In [1]: import numpy as np

In [2]: from numpy import linalg as LA

In [3]: np.set_printoptions(precision=3, suppress=True, linewidth=100)

In [4]: X = np.loadtxt("arr.csv", delimiter=",")

In [5]: X
Out[5]: 
array([[-1., -1., -2.,  2.,  0.],
       [-2.,  1., -1.,  1.,  0.],
       [-4.,  0., -2.,  3.,  2.],
       [-5., -1.,  0.,  3.,  0.],
       [-5., -2.,  1.,  2., -1.],
       [-4., -3.,  2.,  2.,  1.],
       [-3., -1.,  3.,  1.,  2.],
       [-1.,  0.,  2.,  3.,  2.],
       [ 1.,  2.,  1.,  5.,  0.],
       [ 2.,  2.,  1.,  6.,  0.],
       [ 1.,  4.,  0.,  6., -1.],
       [-1.,  5.,  0.,  4.,  1.],
       [-2.,  6.,  2.,  5.,  3.],
       [ 0.,  6.,  1.,  7.,  1.],
       [ 1.,  7.,  2.,  6.,  0.],
       [-1.,  9.,  4.,  8.,  0.],
       [ 0., 11.,  4.,  6., -1.],
       [-1., 12.,  2.,  6., -1.],
       [-2., 12.,  3.,  6., -3.],
       [-4., 11.,  2.,  5., -4.],
       [-5., 10.,  3.,  5., -6.],
       [-7.,  8.,  1.,  6., -5.],
       [-5.,  8.,  2.,  6., -3.],
       [-6., 10.,  4.,  4., -1.]])

In [6]: M2 = np.c_[X[:, :1] @ np.array([[0]]), np.array([4, -7, 1, -1, -9, -7, 6, 5, 8, 6, 3, 4, -3, -4, 5, 6, 1, 6, -8, 4, -9, 6, 4, 6])]

In [7]: M2
Out[7]: 
array([[ 0.,  4.],
       [ 0., -7.],
       [ 0.,  1.],
       [ 0., -1.],
       [ 0., -9.],
       [ 0., -7.],
       [ 0.,  6.],
       [ 0.,  5.],
       [ 0.,  8.],
       [ 0.,  6.],
       [ 0.,  3.],
       [ 0.,  4.],
       [ 0., -3.],
       [ 0., -4.],
       [ 0.,  5.],
       [ 0.,  6.],
       [ 0.,  1.],
       [ 0.,  6.],
       [ 0., -8.],
       [ 0.,  4.],
       [ 0., -9.],
       [ 0.,  6.],
       [ 0.,  4.],
       [ 0.,  6.]])

In [8]: LA.matrix_rank(np.c_[X, M2])
Out[8]: np.int64(6)
